>>> import numpy as np
>>> np.set_printoptions(suppress=True, linewidth=100)
>>> F = np.load("m.npy")
>>> print(F)
[[ 0.  2. -2. -1.  1.  3.  2.  1.]
 [ 2.  0.  0.  0.  0.  0.  0.  0.]
 [-2.  0.  0.  0.  0.  0.  0.  0.]
 [-1.  0.  0.  0.  0.  0.  0.  0.]
 [ 1.  0.  0.  0.  0.  0.  0.  0.]
 [ 3.  0.  0.  0.  0.  0.  0.  0.]
 [ 2.  0.  0.  0.  0.  0.  0.  0.]
 [ 1.  0.  0.  0.  0.  0.  0.  0.]]
>>> # symmetric
>>> evals, evecs = np.linalg.eigh(F)
>>> print((evals > 1e-8).sum(), (evals < -1e-8).sum())
1 1
>>> print(np.abs(evecs[:, -1]).round(6).argmax())
0
>>> print(np.round(np.linalg.eigvalsh(F @ F), 2) + 0)
[ 0.  0.  0.  0.  0.  0. 24. 24.]
>>> print(np.unique(evals.round(6) + 0, return_counts=True)[1])
[1 6 1]
>>> print(np.linalg.matrix_rank(F))
2
>>> print(F.sum(axis=0))
[ 6.  2. -2. -1.  1.  3.  2.  1.]
>>> r = np.linalg.matrix_rank(F)
>>> print(r)
2
>>> N = np.linalg.svd(F)[2][r:].T
>>> print(np.round(N @ N.T, 2))
[[ 0.    0.    0.    0.    0.    0.    0.    0.  ]
 [ 0.    0.83  0.17  0.08 -0.08 -0.25 -0.17 -0.08]
 [ 0.    0.17  0.83 -0.08  0.08  0.25  0.17  0.08]
 [ 0.    0.08 -0.08  0.96  0.04  0.13  0.08  0.04]
 [ 0.   -0.08  0.08  0.04  0.96 -0.13 -0.08 -0.04]
 [ 0.   -0.25  0.25  0.13 -0.13  0.63 -0.25 -0.13]
 [ 0.   -0.17  0.17  0.08 -0.08 -0.25  0.83 -0.08]
 [ 0.   -0.08  0.08  0.04 -0.04 -0.13 -0.08  0.96]]
>>> print([int(np.linalg.matrix_rank(F[:i])) for i in range(1, len(F) + 1)])
[1, 2, 2, 2, 2, 2, 2, 2]
>>> print(N.shape)
(8, 6)
>>> f, g = F[1], F[7]
>>> print(f @ g)
2.0
>>> print(f @ f)
4.0
>>> pr = (f @ g) / (f @ f) * f
>>> print(np.linalg.matrix_rank(np.outer(f, g)))
1
>>> print(np.round(np.linalg.norm(f + g) ** 2 + np.linalg.norm(f - g) ** 2, 2))
10.0
>>> feats = np.load("a.npy")
>>> print(feats)
[[0 0 0 0 0 0 0 1]
 [0 0 0 0 0 1 0 0]
 [0 0 1 0 0 0 0 0]
 [0 1 0 0 0 0 0 0]
 [0 0 0 1 0 0 0 0]
 [0 0 0 0 0 0 1 0]
 [1 0 0 0 0 0 0 0]
 [0 0 0 0 1 0 0 0]]
>>> # a transition matrix
>>> vec = np.array([-2, 1, 0, 0, -2, 1, -1, 2])
>>> print(np.round(np.sort(np.abs(np.degrees(np.angle(np.linalg.eigvals(feats))))), 2))
[  0.     0.    51.43  51.43 102.86 102.86 154.29 154.29]
>>> print(8 - np.linalg.matrix_rank(feats - np.eye(8), tol=1e-8))
2
>>> print(np.round(np.linalg.det(feats), 2))
1.0
>>> print(round(float(np.linalg.norm(vec)), 2), np.round(np.linalg.norm(feats @ vec), 2))
3.87 3.87
>>> print(np.round(np.linalg.inv(feats), 2))
[[0. 0. 0. 0. 0. 0. 1. 0.]
 [0. 0. 0. 1. 0. 0. 0. 0.]
 [0. 0. 1. 0. 0. 0. 0. 0.]
 [0. 0. 0. 0. 1. 0. 0. 0.]
 [0. 0. 0. 0. 0. 0. 0. 1.]
 [0. 1. 0. 0. 0. 0. 0. 0.]
 [0. 0. 0. 0. 0. 1. 0. 0.]
 [1. 0. 0. 0. 0. 0. 0. 0.]]
